% python3 -q
>>> import numpy as np
>>> import numpy.linalg as la
>>> np.set_printoptions(precision=2, suppress=True, linewidth=100)
>>> X = np.loadtxt("dump.csv", delimiter=",")
>>> X
array([[-16.,  12., -16.,  -4.,  -8.,  -4., -16.,   8.,   4.],
       [  4.,  -3.,   4.,   1.,   2.,   1.,   4.,  -2.,  -1.],
       [  8.,  -6.,   8.,   2.,   4.,   2.,   8.,  -4.,  -2.],
       [  0.,   0.,   0.,   0.,   0.,   0.,   0.,   0.,   0.],
       [  0.,   0.,   0.,   0.,   0.,   0.,   0.,   0.,   0.],
       [-12.,   9., -12.,  -3.,  -6.,  -3., -12.,   6.,   3.]])
>>> out = np.array([[-3, 0],
...     [0, 3],
...     [1, 2],
...     [0, 2],
...     [-1, 2],
...     [0, 3],
...     [1, -3],
...     [0, -2],
...     [2, -3]])
>>> np.vstack([X, out.T]).shape
(8, 9)
>>> la.matrix_rank(np.vstack([X, out.T]))
np.int64(3)
>>> np.einsum("ik,kj->ji", X, out)
array([[ 32.,  -8., -16.,   0.,   0.,  24.],
       [-12.,   3.,   6.,   0.,   0.,  -9.]])
>>> np.einsum("ik,kj->ij", X, out)
array([[ 32., -12.],
       [ -8.,   3.],
       [-16.,   6.],
       [  0.,   0.],
       [  0.,   0.],
       [ 24.,  -9.]])
>>> np.einsum("ij->j", X)
array([-16.,  12., -16.,  -4.,  -8.,  -4., -16.,   8.,   4.])
>>> W = np.array([[1, 3],
...     [0, 3],
...     [3, 1],
...     [3, 2],
...     [0, 1],
...     [1, 3],
...     [2, 2],
...     [0, 0],
...     [1, 2]])
>>> b = np.array([0, 3])
>>> act = np.maximum(X @ W + b, 0)
>>> (act > 0).mean(axis=0)
array([0.33, 0.67])
>>> la.matrix_rank(act)
np.int64(2)
>>> Z = np.array([[2, 2], [-9, -6]])
>>> W @ Z
array([[-25, -16],
       [-27, -18],
       [ -3,   0],
       [-12,  -6],
       [ -9,  -6],
       [-25, -16],
       [-14,  -8],
       [  0,   0],
       [-16, -10]])
>>> act @ Z
array([[   0.,    0.],
       [-153.,  -84.],
       [-279., -150.],
       [ -27.,  -18.],
       [ -27.,  -18.],
       [   0.,    0.]])
>>> U, s, Vt = la.svd(X)
>>> V = Vt[:(s > 1e-8).sum()]
>>> rng = np.random.default_rng(771)
>>> vec = X[0] + 3 * X[4] + rng.integers(2) * np.eye(9)[3]
>>> vec
array([-16.,  12., -16.,  -3.,  -8.,  -4., -16.,   8.,   4.])
>>> la.matrix_rank(np.vstack([X, vec]))
np.int64(2)
>>> round(la.norm(vec - V.T @ V @ vec), 2)
np.float64(0.99)
>>> np.diag(V.T @ V)
array([0.24, 0.13, 0.24, 0.01, 0.06, 0.01, 0.24, 0.06, 0.01])
>>> W0 = np.load("layer4.npy")
>>> W0
array([[ 1.76,  0.34, -0.55,  0.12, -0.74,  0.38, -2.18, -0.17],
       [ 0.44,  1.21,  1.53, -1.15,  1.84,  0.06, -0.51, -0.14],
       [ 1.1 ,  0.17,  1.59, -0.17, -1.46, -0.53,  0.79,  1.48],
       [-0.22, -0.51, -0.61,  0.56,  1.21, -0.86, -0.82,  2.27],
       [ 0.66, -1.69,  0.92,  0.63,  0.46, -1.66, -0.28, -1.2 ],
       [ 0.22, -1.67,  0.87,  0.28,  0.43,  2.23, -0.09,  0.39],
       [ 0.22,  1.21,  0.51,  2.61,  0.41,  0.33,  0.31, -0.2 ],
       [-1.98,  0.11,  1.26,  0.22, -0.95, -0.12, -1.59,  0.01]])
>>> theta = np.radians(180)
>>> r_ = np.eye(8)
>>> r_[3, 3] = r_[7, 7] = np.cos(theta)
>>> r_[3, 7], r_[7, 3] = -np.sin(theta), np.sin(theta)
>>> r_.round(2) + 0
array([[ 1.,  0.,  0.,  0.,  0.,  0.,  0.,  0.],
       [ 0.,  1.,  0.,  0.,  0.,  0.,  0.,  0.],
       [ 0.,  0.,  1.,  0.,  0.,  0.,  0.,  0.],
       [ 0.,  0.,  0., -1.,  0.,  0.,  0.,  0.],
       [ 0.,  0.,  0.,  0.,  1.,  0.,  0.,  0.],
       [ 0.,  0.,  0.,  0.,  0.,  1.,  0.,  0.],
       [ 0.,  0.,  0.,  0.,  0.,  0.,  1.,  0.],
       [ 0.,  0.,  0.,  0.,  0.,  0.,  0., -1.]])
>>> out = W0 @ r_.T
>>> out
array([[ 1.76,  0.34, -0.55, -0.12, -0.74,  0.38, -2.18,  0.17],
       [ 0.44,  1.21,  1.53,  1.15,  1.84,  0.06, -0.51,  0.14],
       [ 1.1 ,  0.17,  1.59,  0.17, -1.46, -0.53,  0.79, -1.48],
       [-0.22, -0.51, -0.61, -0.56,  1.21, -0.86, -0.82, -2.27],
       [ 0.66, -1.69,  0.92, -0.63,  0.46, -1.66, -0.28,  1.2 ],
       [ 0.22, -1.67,  0.87, -0.28,  0.43,  2.23, -0.09, -0.39],
       [ 0.22,  1.21,  0.51, -2.61,  0.41,  0.33,  0.31,  0.2 ],
       [-1.98,  0.11,  1.26, -0.22, -0.95, -0.12, -1.59, -0.01]])
>>> u = np.array([-3, 0, -3, 3, -5, 2, -4, 5])
>>> out = W0 + np.outer(u, np.eye(8)[7])
>>> out
array([[ 1.76,  0.34, -0.55,  0.12, -0.74,  0.38, -2.18, -3.17],
       [ 0.44,  1.21,  1.53, -1.15,  1.84,  0.06, -0.51, -0.14],
       [ 1.1 ,  0.17,  1.59, -0.17, -1.46, -0.53,  0.79, -1.52],
       [-0.22, -0.51, -0.61,  0.56,  1.21, -0.86, -0.82,  5.27],
       [ 0.66, -1.69,  0.92,  0.63,  0.46, -1.66, -0.28, -6.2 ],
       [ 0.22, -1.67,  0.87,  0.28,  0.43,  2.23, -0.09,  2.39],
       [ 0.22,  1.21,  0.51,  2.61,  0.41,  0.33,  0.31, -4.2 ],
       [-1.98,  0.11,  1.26,  0.22, -0.95, -0.12, -1.59,  5.01]])
>>> np.round(la.pinv(W0), 2) + 0
array([[ 0.2 ,  0.05,  0.12, -0.02,  0.07,  0.02,  0.02, -0.22],
       [ 0.04,  0.13,  0.02, -0.06, -0.19, -0.19,  0.13,  0.01],
       [-0.06,  0.17,  0.18, -0.07,  0.1 ,  0.1 ,  0.06,  0.14],
       [ 0.01, -0.13, -0.02,  0.06,  0.07,  0.03,  0.29,  0.02],
       [-0.08,  0.2 , -0.16,  0.13,  0.05,  0.05,  0.05, -0.11],
       [ 0.04,  0.01, -0.06, -0.1 , -0.18,  0.25,  0.04, -0.01],
       [-0.24, -0.06,  0.09, -0.09, -0.03, -0.01,  0.03, -0.18],
       [-0.02, -0.02,  0.16,  0.25, -0.13,  0.04, -0.02,  0.  ]])
>>> np.round(W0 @ W0.T, 2) + 0
array([[9., 0., 0., 0., 0., 0., 0., 0.],
       [0., 9., 0., 0., 0., 0., 0., 0.],
       [0., 0., 9., 0., 0., 0., 0., 0.],
       [0., 0., 0., 9., 0., 0., 0., 0.],
       [0., 0., 0., 0., 9., 0., 0., 0.],
       [0., 0., 0., 0., 0., 9., 0., 0.],
       [0., 0., 0., 0., 0., 0., 9., 0.],
       [0., 0., 0., 0., 0., 0., 0., 9.]])
>>> lab = rng.permutation(8)
>>> out = W0[:, lab] * rng.choice([-1, 1], 8)
>>> out
array([[ 1.76,  0.74,  0.38, -0.34,  0.55,  2.18,  0.17,  0.12],
       [ 0.44, -1.84,  0.06, -1.21, -1.53,  0.51,  0.14, -1.15],
       [ 1.1 ,  1.46, -0.53, -0.17, -1.59, -0.79, -1.48, -0.17],
       [-0.22, -1.21, -0.86,  0.51,  0.61,  0.82, -2.27,  0.56],
       [ 0.66, -0.46, -1.66,  1.69, -0.92,  0.28,  1.2 ,  0.63],
       [ 0.22, -0.43,  2.23,  1.67, -0.87,  0.09, -0.39,  0.28],
       [ 0.22, -0.41,  0.33, -1.21, -0.51, -0.31,  0.2 ,  2.61],
       [-1.98,  0.95, -0.12, -0.11, -1.26,  1.59, -0.01,  0.22]])
>>> U, _, Vt = la.svd(W0.T @ out)
>>> np.round(la.lstsq(W0, out)[0], 2) + 0
array([[ 1.,  0.,  0.,  0.,  0.,  0.,  0.,  0.],
       [ 0.,  0.,  0., -1.,  0.,  0.,  0.,  0.],
       [ 0.,  0.,  0.,  0., -1.,  0.,  0.,  0.],
       [ 0.,  0.,  0.,  0.,  0.,  0.,  0.,  1.],
       [ 0., -1.,  0.,  0.,  0.,  0.,  0.,  0.],
       [ 0.,  0.,  1.,  0.,  0.,  0.,  0.,  0.],
       [ 0.,  0.,  0.,  0.,  0., -1.,  0.,  0.],
       [ 0.,  0.,  0.,  0.,  0.,  0., -1.,  0.]])
>>> lab
array([0, 4, 5, 1, 2, 6, 7, 3])
>>> np.round(U @ Vt, 2) + 0
array([[ 1.,  0.,  0.,  0.,  0.,  0.,  0.,  0.],
       [ 0.,  0.,  0., -1.,  0.,  0.,  0.,  0.],
       [ 0.,  0.,  0.,  0., -1.,  0.,  0.,  0.],
       [ 0.,  0.,  0.,  0.,  0.,  0.,  0.,  1.],
       [ 0., -1.,  0.,  0.,  0.,  0.,  0.,  0.],
       [ 0.,  0.,  1.,  0.,  0.,  0.,  0.,  0.],
       [ 0.,  0.,  0.,  0.,  0., -1.,  0.,  0.],
       [ 0.,  0.,  0.,  0.,  0.,  0., -1.,  0.]])
